$ python3 -q
>>> import numpy as np
>>> import numpy.linalg as la
>>> np.set_printoptions(precision=4, suppress=True, linewidth=120)
>>> K = np.loadtxt("m.csv", delimiter=",")
>>> K
array([[ 5.,  1.,  3.,  4.],
       [14.,  7., 11., 15.],
       [ 0.,  0.,  0.,  0.],
       [ 0.,  0.,  0.,  0.],
       [ 0.,  0.,  3.,  1.],
       [11.,  5.,  0.,  3.],
       [ 2.,  0.,  3.,  3.],
       [20., 11., 15., 21.],
       [11.,  5.,  3.,  6.],
       [ 0.,  0.,  1.,  0.],
       [ 8.,  3.,  6.,  8.],
       [ 0.,  0.,  0.,  0.],
       [ 0.,  0.,  0.,  0.],
       [ 0.,  0.,  5.,  2.],
       [20., 11.,  6., 12.],
       [ 0.,  0.,  0.,  0.],
       [ 2.,  0.,  8.,  8.],
       [ 5.,  1.,  0.,  0.],
       [ 0.,  0.,  0.,  0.]])
>>> G = np.cov(K, rowvar=False)
>>> K.std(axis=0)
array([6.7063, 3.6281, 4.1576, 5.8509])
>>> G.shape
(4, 4)
>>> np.corrcoef(K.T)
array([[1.    , 0.9843, 0.6831, 0.8677],
       [0.9843, 1.    , 0.6831, 0.8648],
       [0.6831, 0.6831, 1.    , 0.9443],
       [0.8677, 0.8648, 0.9443, 1.    ]])
>>> np.round(np.corrcoef(K[:, 2], K[:, 1])[0, 1], 4)
np.float64(0.6831)
>>> np.argwhere(np.triu(np.abs(np.corrcoef(K.T)) > 0.8, 1))
array([[0, 1],
       [0, 3],
       [1, 3],
       [2, 3]])
>>> G
array([[47.4737, 25.2807, 20.1053, 35.9386],
       [25.2807, 13.8947, 10.8772, 19.3772],
       [20.1053, 10.8772, 18.2456, 24.2456],
       [35.9386, 19.3772, 24.2456, 36.1345]])
>>> np.argsort(-K.std(axis=0).round(6), kind="stable")
array([0, 3, 2, 1])
>>> E = np.loadtxt("w.csv", delimiter=",")
>>> E
array([[21., -3., -3.,  1., -1.],
       [ 3., -2., -3.,  0.,  1.],
       [-3., -1., 11.,  2., -2.],
       [ 0., -1., -3., 22.,  0.],
       [ 3.,  1., -3., -2., 12.]])
>>> evals, vecs = la.eig(E)
>>> round(np.prod(evals), 4)
np.float64(-113250.0)
>>> np.sort(la.eigvals(E.T))
array([-1.9317,  8.944 , 14.6548, 20.3087, 22.0242])
>>> r0 = np.array([-9, 8, -6, 3, -2])
>>> M2 = E + np.outer(r0, np.eye(5)[3])
>>> M2
array([[21., -3., -3., -8., -1.],
       [ 3., -2., -3.,  8.,  1.],
       [-3., -1., 11., -4., -2.],
       [ 0., -1., -3., 25.,  0.],
       [ 3.,  1., -3., -4., 12.]])
>>> la.matrix_rank(la.inv(M2) - la.inv(E), tol=1e-8)
np.int64(1)
>>> np.round(la.det(M2) / la.det(E), 4), round(float(1 + la.solve(E, r0)[3]), 4)
(np.float64(0.8012), 0.8012)
>>> la.matrix_rank(M2 - E)
np.int64(1)
>>> idx = K[:, 2] > np.median(K[:, 2])
>>> r0 = K[idx].mean(axis=0) - K[~idx].mean(axis=0)
>>> idx.astype(int)
array([0, 1, 0, 0, 0, 0, 0, 1, 0, 0, 1, 0, 0, 1, 1, 0, 1, 0, 0])
>>> r0
array([8.0513, 4.4103, 7.5   , 9.6923])
>>> W0 = np.loadtxt("run7.csv", delimiter=",")
>>> W0
array([[0.125 , 0.125 , 0.    , 0.    , 0.125 , 0.125 , 0.125 , 0.    , 0.125 , 0.125 , 0.125 , 0.    , 0.    ],
       [0.    , 0.4   , 0.2   , 0.    , 0.    , 0.    , 0.2   , 0.    , 0.    , 0.2   , 0.    , 0.    , 0.    ],
       [0.    , 0.    , 0.25  , 0.    , 0.    , 0.    , 0.    , 0.25  , 0.    , 0.    , 0.25  , 0.25  , 0.    ],
       [0.1667, 0.    , 0.    , 0.3333, 0.    , 0.    , 0.1667, 0.    , 0.    , 0.1667, 0.    , 0.    , 0.1667],
       [0.25  , 0.    , 0.    , 0.    , 0.5   , 0.    , 0.    , 0.25  , 0.    , 0.    , 0.    , 0.    , 0.    ],
       [0.    , 0.    , 0.    , 0.2   , 0.    , 0.4   , 0.    , 0.    , 0.    , 0.    , 0.2   , 0.    , 0.2   ],
       [0.    , 0.    , 0.    , 0.    , 0.    , 0.    , 0.5   , 0.    , 0.    , 0.25  , 0.    , 0.25  , 0.    ],
       [0.25  , 0.    , 0.    , 0.    , 0.    , 0.    , 0.    , 0.25  , 0.25  , 0.25  , 0.    , 0.    , 0.    ],
       [0.    , 0.    , 0.3333, 0.    , 0.    , 0.    , 0.    , 0.    , 0.3333, 0.    , 0.    , 0.3333, 0.    ],
       [0.    , 0.3333, 0.    , 0.    , 0.    , 0.    , 0.    , 0.    , 0.    , 0.6667, 0.    , 0.    , 0.    ],
       [0.1667, 0.    , 0.    , 0.    , 0.    , 0.    , 0.    , 0.    , 0.1667, 0.    , 0.3333, 0.1667, 0.1667],
       [0.    , 0.    , 0.    , 0.    , 0.2   , 0.    , 0.2   , 0.    , 0.    , 0.2   , 0.    , 0.4   , 0.    ],
       [0.    , 0.    , 0.    , 0.    , 0.    , 0.    , 0.    , 0.    , 0.    , 0.    , 0.    , 0.    , 1.    ]])
>>> la.cond(W0) > 100
np.True_
>>> round(np.log10(la.cond(W0)))
2
